$ ipython --no-banner

In [1]: import numpy as np

In [2]: import numpy.linalg as la

In [3]: np.set_printoptions(precision=3, suppress=True, linewidth=140)

In [4]: rd = lambda a: np.round(a, 3) + 0

In [5]: E = np.load("test8.npy")

In [6]: E
Out[6]: 
array([[-0.054,  5.889, 11.976, -5.996, 18.055],
       [-0.149,  9.079, 17.996, -8.954, 26.897],
       [ 0.016,  7.939, 15.999, -7.976, 23.976],
       [ 0.031, -1.236, -1.95 ,  1.   , -2.97 ]])

In [7]: A2 = np.array([[-4, 4, -5], [2, -5, -4]])

In [8]: cent = np.kron(A2, E)

In [9]: cent.shape
Out[9]: (8, 15)

In [10]: rd(la.norm(cent, 2)), rd(la.norm(A2, 2) * la.norm(E, 2))
Out[10]: (np.float64(407.519), np.float64(407.519))

In [11]: x0 = np.array([6, 7, 8, 2, 9])

In [12]: print(E @ np.ones(5))
[29.87  44.869 39.954 -5.125]

In [13]: (E @ x0).argmax()
Out[13]: np.int64(1)

In [14]: print(la.norm(E @ x0) <= la.norm(E, 2) * la.norm(x0) + 1e-9)
True

In [15]: rd(E @ (2 * x0))
Out[15]: array([574.42 , 861.584, 766.986, -97.592])

In [16]: arr = np.array([[6, 0, -4], [0, -4, -3], [-4, -3, -6]])

In [17]: # equal to its transpose

In [18]: w, evecs = la.eigh(arr)

In [19]: x0 = np.array([-5, 4, -5])

In [20]: rd(evecs * np.abs(w) @ evecs.T)
Out[20]: 
array([[ 7.121,  1.118, -0.204],
       [ 1.118,  4.095,  2.642],
       [-0.204,  2.642,  7.347]])

In [21]: x0 @ arr @ x0
Out[21]: np.int64(-144)

In [22]: rd(x0 @ arr @ x0 / (x0 @ x0)), rd(w[0]), rd(w[-1])
Out[22]: (np.float64(-2.182), np.float64(-8.907), np.float64(7.282))

In [23]: (np.sign(evecs[:, -1].round(6)) == np.sign(evecs[0, -1].round(6))).astype(int)
Out[23]: array([1, 1, 0])

In [24]: np.abs(arr).sum(axis=1).max(), rd(np.abs(w).max())
Out[24]: (np.int64(13), np.float64(8.907))

In [25]: W0 = np.load("w.npy")

In [26]: W0
Out[26]: 
array([[0, 1],
       [1, 0]])

In [27]: # row-stochastic, so 1 is an eigenvalue

In [28]: x0 = np.array([1, -2])

In [29]: np.einsum("ij,j->i", W0, x0)
Out[29]: array([-2,  1])

In [30]: W0 @ np.eye(2)[0]
Out[30]: array([0., 1.])

In [31]: (W0 @ x0).argmax()
Out[31]: np.int64(1)

In [32]: W0 @ (2 * x0)
Out[32]: array([-4,  2])

In [33]: (W0 * x0).sum(axis=1)
Out[33]: array([-2,  1])

In [34]: print(W0 @ x0)
[-2  1]

In [35]: W0 @ np.ones(2)
Out[35]: array([1., 1.])

In [36]: x0 = np.array([2, 2])

In [37]: target = W0 @ x0

In [38]: target
Out[38]: array([2, 2])

In [39]: rd(la.solve(W0, W0[:, 0]))
Out[39]: array([1., 0.])

In [40]: rd(la.solve(W0, target))
Out[40]: array([2., 2.])

In [41]: print(rd(la.solve(W0, -2 * target)))
[-4. -4.]

In [42]: w, evecs = la.eigh(W0)

In [43]: w.sum(), np.trace(W0)
Out[43]: (np.float64(0.0), np.int64(0))

In [44]: rd(evecs.T @ evecs)
Out[44]: 
array([[1., 0.],
       [0., 1.]])

In [45]: rd(evecs.T @ W0 @ evecs)
Out[45]: 
array([[-1.,  0.],
       [ 0.,  1.]])

In [46]: np.unique(w.round(6) + 0, return_counts=True)[1]
Out[46]: array([1, 1])

In [47]: print(rd(evecs @ np.diag(w) @ evecs.T))
[[0. 1.]
 [1. 0.]]

In [48]: rd(la.eigvalsh(W0 + 3 * np.eye(2)))
Out[48]: array([2., 4.])

In [49]: w
Out[49]: array([-1.,  1.])

In [50]: rd(la.svd(W0, compute_uv=False))
Out[50]: array([1., 1.])

In [51]: A2 = np.array([[2, 2, -2],
    ...:     [0, 3, 3],
    ...:     [0, -1, -1],
    ...:     [-1, -3, 0],
    ...:     [-1, -1, 1],
    ...:     [0, -1, 0]])

In [52]: cent = np.array([[2, 3, 0, 2, 3], [3, 3, 0, 1, 0], [0, 0, 0, 1, 2]])

In [53]: rng = np.random.default_rng(551)

In [54]: mat = A2 @ cent + 0.3 * rng.normal(size=(6, 5))

In [55]: print(rd(mat))
[[  9.832  12.282  -0.167   4.107   1.961]
 [  9.002   8.83   -0.007   6.221   6.282]
 [ -2.908  -2.777   0.343  -1.597  -2.051]
 [-10.754 -11.636  -0.031  -5.039  -2.988]
 [ -5.085  -6.084  -0.541  -2.047  -0.931]
 [ -3.005  -2.818  -0.474  -0.853   0.534]]

In [56]: A2 = mat / la.norm(mat, axis=1, keepdims=True)

In [57]: gram = A2 @ A2.T

In [58]: rd(np.degrees(np.arccos(np.clip(gram[0, 2], -1, 1))))
Out[58]: np.float64(158.871)

In [59]: np.argwhere(np.triu(np.abs(gram) > 0.95, 1))
Out[59]: 
array([[0, 3],
       [0, 4],
       [0, 5],
       [1, 2],
       [1, 3],
       [2, 3],
       [3, 4],
       [4, 5]])

In [60]: rd(gram[0])
Out[60]: array([ 1.   ,  0.931, -0.933, -0.995, -0.997, -0.952])

In [61]: A2 = np.c_[mat[:, :1] @ np.array([[2]]), np.array([1, -3, 1, -1, -1, -1])]

In [62]: print(rd(A2))
[[ 19.664   1.   ]
 [ 18.005  -3.   ]
 [ -5.817   1.   ]
 [-21.508  -1.   ]
 [-10.171  -1.   ]
 [ -6.01   -1.   ]]

In [63]: la.matrix_rank(A2)
Out[63]: np.int64(2)

In [64]: rd(la.norm(la.qr(mat)[0].T @ A2, axis=0) ** 2 / ((A2 ** 2).sum(axis=0) + 1e-12))
Out[64]: array([1.   , 0.968])

In [65]: la.matrix_rank(np.c_[mat, A2])
Out[65]: np.int64(6)

In [66]: print(rd(la.norm(A2 - mat @ la.lstsq(mat, A2)[0], axis=0)))
[0.    0.666]

In [67]: data = np.load("mat.npy")

In [68]: data
Out[68]: 
array([[-4.   , -7.037, -2.143,  0.003, -8.005],
       [-3.846, -6.794, -2.099, -0.03 , -8.069],
       [-3.956, -6.983, -2.023,  0.008, -7.866],
       [-3.96 , -7.098, -2.007, -0.009, -8.143],
       [-4.224, -6.899, -2.141,  0.26 , -8.103],
       [ 7.223,  8.035,  2.051,  5.089, -3.98 ],
       [ 7.   ,  7.985,  1.996,  5.077, -4.322],
       [ 7.026,  8.136,  2.007,  4.946, -3.944],
       [ 7.073,  8.055,  1.921,  4.948, -3.879],
       [ 6.962,  8.037,  2.099,  5.069, -4.062],
       [ 3.117,  6.079, -1.873,  4.975, -1.96 ],
       [ 3.148,  5.948, -1.953,  5.077, -1.938],
       [ 2.799,  5.936, -2.153,  4.931, -1.905],
       [ 3.029,  6.087, -2.183,  5.044, -1.856],
       [ 2.852,  5.887, -1.802,  4.996, -1.904]])

In [69]: x0 = np.array([-1, 0, 2, -1, 0])

In [70]: target = data @ x0

In [71]: rd(la.solve(data.T @ data, data.T @ target))
Out[71]: array([-1.,  0.,  2., -1.,  0.])

In [72]: rd(la.lstsq(data, target)[0])
Out[72]: array([-1.,  0.,  2., -1.,  0.])

In [73]: rd(la.pinv(data) @ data)
Out[73]: 
array([[1., 0., 0., 0., 0.],
       [0., 1., 0., 0., 0.],
       [0., 0., 1., 0., 0.],
       [0., 0., 0., 1., 0.],
       [0., 0., 0., 0., 1.]])

In [74]: target = target + 0.02 * rng.normal(size=15)

In [75]: rd(target)
Out[75]: 
array([ -0.278,  -0.3  ,  -0.09 ,  -0.03 ,  -0.307,  -8.23 ,  -8.077,  -7.965,  -8.19 ,  -7.824, -11.837, -12.118, -12.057, -12.428,
       -11.481])

In [76]: coef, *_ = la.lstsq(data, target)

In [77]: [round(float(la.norm(la.solve(data.T @ data + lam * np.eye(5), data.T @ target))), 2) for lam in (0, 1, 10, 100)]
Out[77]: [2.43, 1.82, 1.64, 1.05]

In [78]: coef.round()
Out[78]: array([-1., -0.,  2., -1., -0.])

In [79]: rd(la.norm(target - data @ coef))
Out[79]: np.float64(0.045)

In [80]: print(rd(coef))
[-0.982 -0.001  1.98  -1.02  -0.005]
